$ python -q
>>> import numpy as np
>>> import numpy.linalg as la
>>> np.set_printoptions(precision=3, suppress=True, linewidth=200)
>>> tidy = lambda a: np.round(a, 3) + 0
>>> X = np.array([[-0.1, -0.6, 0.2, 0.7, 1.1, 0.0, -1.4, 1.8, 0.8, -1.2],
...     [-1.0, 0.3, -2.0, -1.1, 0.0, 2.3, 1.0, -0.5, -0.8, 0.4],
...     [-0.1, -0.5, 1.2, -0.6, -1.5, 0.1, -1.3, -0.4, 0.4, 0.3],
...     [0.8, 0.3, -2.4, -0.5, -0.5, 0.9, 0.7, 0.2, 0.5, -0.4],
...     [0.4, 0.8, 0.7, 0.1, -0.5, 1.8, -0.9, 0.5, 2.1, 1.1],
...     [0.7, -3.3, 1.0, -0.6, 1.6, -0.5, 0.3, 1.0, -0.5, 1.1],
...     [-0.6, 0.0, 0.3, -0.1, -0.4, -0.9, 1.1, -0.9, 1.0, -1.8],
...     [-2.0, -0.3, 0.6, 0.5, 1.5, -2.3, 0.3, -0.2, -0.9, 0.7],
...     [-0.5, 0.0, 1.7, 1.8, -1.0, 0.2, -0.8, -0.9, -0.7, 1.0],
...     [2.5, 0.9, 1.1, 0.9, -0.9, -0.1, 0.7, -0.9, 0.2, 1.7],
...     [-0.6, -0.7, 1.1, 0.4, -0.4, 0.4, -0.6, 0.4, -0.2, -0.3]])
>>> X
array([[-0.1, -0.6,  0.2,  0.7,  1.1,  0. , -1.4,  1.8,  0.8, -1.2],
       [-1. ,  0.3, -2. , -1.1,  0. ,  2.3,  1. , -0.5, -0.8,  0.4],
       [-0.1, -0.5,  1.2, -0.6, -1.5,  0.1, -1.3, -0.4,  0.4,  0.3],
       [ 0.8,  0.3, -2.4, -0.5, -0.5,  0.9,  0.7,  0.2,  0.5, -0.4],
       [ 0.4,  0.8,  0.7,  0.1, -0.5,  1.8, -0.9,  0.5,  2.1,  1.1],
       [ 0.7, -3.3,  1. , -0.6,  1.6, -0.5,  0.3,  1. , -0.5,  1.1],
       [-0.6,  0. ,  0.3, -0.1, -0.4, -0.9,  1.1, -0.9,  1. , -1.8],
       [-2. , -0.3,  0.6,  0.5,  1.5, -2.3,  0.3, -0.2, -0.9,  0.7],
       [-0.5,  0. ,  1.7,  1.8, -1. ,  0.2, -0.8, -0.9, -0.7,  1. ],
       [ 2.5,  0.9,  1.1,  0.9, -0.9, -0.1,  0.7, -0.9,  0.2,  1.7],
       [-0.6, -0.7,  1.1,  0.4, -0.4,  0.4, -0.6,  0.4, -0.2, -0.3]])
>>> x0 = np.array([-1, 0, 1, -1, -2, -2, 1, 1, 0, 2])
>>> tidy(X @ (2 * x0))
array([-9.2, -6.4,  7.2, -6.8, -1.2,  4.4,  0.4, 10.4,  4.6,  5.8,  1. ])
>>> tidy(X @ np.ones(10))
array([ 1.3, -1.4, -2.4, -0.4,  6.1,  0.8, -2.3, -2.1,  0.8,  6.1, -0.5])
>>> (X @ x0).argmax()
np.int64(7)
>>> tidy(X - X[0])
array([[ 0. ,  0. ,  0. ,  0. ,  0. ,  0. ,  0. ,  0. ,  0. ,  0. ],
       [-0.9,  0.9, -2.2, -1.8, -1.1,  2.3,  2.4, -2.3, -1.6,  1.6],
       [ 0. ,  0.1,  1. , -1.3, -2.6,  0.1,  0.1, -2.2, -0.4,  1.5],
       [ 0.9,  0.9, -2.6, -1.2, -1.6,  0.9,  2.1, -1.6, -0.3,  0.8],
       [ 0.5,  1.4,  0.5, -0.6, -1.6,  1.8,  0.5, -1.3,  1.3,  2.3],
       [ 0.8, -2.7,  0.8, -1.3,  0.5, -0.5,  1.7, -0.8, -1.3,  2.3],
       [-0.5,  0.6,  0.1, -0.8, -1.5, -0.9,  2.5, -2.7,  0.2, -0.6],
       [-1.9,  0.3,  0.4, -0.2,  0.4, -2.3,  1.7, -2. , -1.7,  1.9],
       [-0.4,  0.6,  1.5,  1.1, -2.1,  0.2,  0.6, -2.7, -1.5,  2.2],
       [ 2.6,  1.5,  0.9,  0.2, -2. , -0.1,  2.1, -2.7, -0.6,  2.9],
       [-0.5, -0.1,  0.9, -0.3, -1.5,  0.4,  0.8, -1.4, -1. ,  0.9]])
>>> la.matrix_rank(X)
np.int64(10)
>>> C2 = X.T @ X
>>> np.allclose(C2, C2.T)
True
>>> la.matrix_rank(C2)
np.int64(10)
>>> tidy(la.svd(X, compute_uv=False) ** 2)
array([32.523, 27.116, 17.336, 15.046, 10.888,  6.64 ,  3.808,  2.463,  0.841,  0.14 ])
>>> x0 = np.array([0, 1, 0, -1, -1, -2, 0, -1, -1, -1])
>>> target = X @ x0
>>> print(tidy(la.pinv(X) @ X))
[[1. 0. 0. 0. 0. 0. 0. 0. 0. 0.]
 [0. 1. 0. 0. 0. 0. 0. 0. 0. 0.]
 [0. 0. 1. 0. 0. 0. 0. 0. 0. 0.]
 [0. 0. 0. 1. 0. 0. 0. 0. 0. 0.]
 [0. 0. 0. 0. 1. 0. 0. 0. 0. 0.]
 [0. 0. 0. 0. 0. 1. 0. 0. 0. 0.]
 [0. 0. 0. 0. 0. 0. 1. 0. 0. 0.]
 [0. 0. 0. 0. 0. 0. 0. 1. 0. 0.]
 [0. 0. 0. 0. 0. 0. 0. 0. 1. 0.]
 [0. 0. 0. 0. 0. 0. 0. 0. 0. 1.]]
>>> rng = np.random.default_rng(30387)
>>> target = target + 0.1 * rng.normal(size=11)
>>> tidy(target)
array([-3.897, -2.399,  1.084, -0.827, -6.099, -4.942,  3.867,  2.684, -0.609,  0.169, -1.365])
>>> c, *_ = la.lstsq(X, target)
>>> tidy(X.T @ (target - X @ c))
array([0., 0., 0., 0., 0., 0., 0., 0., 0., 0.])
>>> Y = np.c_[X[:, :1] @ np.array([[0]]), np.array([8, 0, 6, 1, 6, 8, 5, 5, 3, 7, 0])]
>>> Y
array([[0., 8.],
       [0., 0.],
       [0., 6.],
       [0., 1.],
       [0., 6.],
       [0., 8.],
       [0., 5.],
       [0., 5.],
       [0., 3.],
       [0., 7.],
       [0., 0.]])
>>> la.matrix_rank(np.c_[X, Y])
np.int64(11)
>>> la.matrix_rank(Y)
np.int64(1)
>>> tidy(la.lstsq(X, Y[:, 0])[0])
array([0., 0., 0., 0., 0., 0., 0., 0., 0., 0.])
